% python3 -q
>>> import numpy as np
>>> np.set_printoptions(precision=1, suppress=True, linewidth=120)
>>> F = np.array([[2.4, 3.0, -2.8],
...     [-1.4, 2.2, -2.0],
...     [-4.1, 0.3, -1.7],
...     [-3.0, 8.0, 1.7],
...     [2.2, -0.2, 1.6],
...     [-2.2, -1.1, -2.9],
...     [2.3, -3.2, 3.7],
...     [-3.4, -5.2, -6.6],
...     [2.9, 1.8, 5.0],
...     [-2.2, -0.6, -0.1],
...     [5.6, 3.7, 8.5]])
>>> print(F)
[[ 2.4  3.  -2.8]
 [-1.4  2.2 -2. ]
 [-4.1  0.3 -1.7]
 [-3.   8.   1.7]
 [ 2.2 -0.2  1.6]
 [-2.2 -1.1 -2.9]
 [ 2.3 -3.2  3.7]
 [-3.4 -5.2 -6.6]
 [ 2.9  1.8  5. ]
 [-2.2 -0.6 -0.1]
 [ 5.6  3.7  8.5]]
>>> def softmax(z):
...     e = np.exp(z - z.max(axis=-1, keepdims=True))
...     return e / e.sum(axis=-1, keepdims=True)
... 
>>> print(np.round(softmax(10 * F[9]), 1) + 0)
[0. 0. 1.]
>>> print(softmax(F[9]))
[0.1 0.4 0.6]
>>> print(softmax(F).sum(axis=1))
[1. 1. 1. 1. 1. 1. 1. 1. 1. 1. 1.]
>>> att = F @ F.T / np.sqrt(3)
>>> print(np.round(softmax(att), 1) + 0)
[[1.  0.  0.  0.  0.  0.  0.  0.  0.  0.  0. ]
 [0.  0.  0.  1.  0.  0.  0.  0.  0.  0.  0. ]
 [0.  0.  0.1 0.  0.  0.  0.  0.9 0.  0.  0. ]
 [0.  0.  0.  1.  0.  0.  0.  0.  0.  0.  0. ]
 [0.  0.  0.  0.  0.  0.  0.  0.  0.  0.  1. ]
 [0.  0.  0.  0.  0.  0.  0.  1.  0.  0.  0. ]
 [0.  0.  0.  0.  0.  0.  0.1 0.  0.  0.  0.9]
 [0.  0.  0.  0.  0.  0.  0.  1.  0.  0.  0. ]
 [0.  0.  0.  0.  0.  0.  0.  0.  0.  0.  1. ]
 [0.  0.  0.2 0.  0.  0.  0.  0.7 0.  0.  0. ]
 [0.  0.  0.  0.  0.  0.  0.  0.  0.  0.  1. ]]
>>> d = np.linalg.norm(F[:, None] - F[None], axis=-1)
>>> print(np.linalg.matrix_rank(d ** 2))
5
>>> print(np.linalg.norm(F, axis=1))
[ 4.8  3.3  4.4  8.7  2.7  3.8  5.4  9.1  6.1  2.3 10.8]
>>> other = np.array([[0, -2], [-2, 3], [-3, 1]])
>>> print(np.linalg.matrix_rank(np.vstack([F, other.T])))
3
>>> left, sig, VT = np.linalg.svd(F, full_matrices=False)
>>> print(np.abs(left[:, 0]).round(6).argmax())
10
>>> print(np.round(VT @ VT.T, 1) + 0)
[[1. 0. 0.]
 [0. 1. 0.]
 [0. 0. 1.]]
>>> print(np.abs(VT[0]))
[0.5 0.4 0.8]
>>> print(sig / sig[0])
[1.  0.6 0.3]
>>> print(np.cumsum(sig ** 2) / np.sum(sig ** 2))
[0.7 0.9 1. ]
>>> print(np.allclose(left * sig @ VT, F))
True
>>> print(left.shape, sig.shape, VT.shape)
(11, 3) (3,) (3, 3)
>>> print((sig > 1e-8).sum())
3
>>> print(sig)
[16.8 10.5  5.4]
>>> print(np.round(left.T @ F @ VT.T, 1) + 0)
[[16.8  0.   0. ]
 [ 0.  10.5  0. ]
 [ 0.   0.   5.4]]
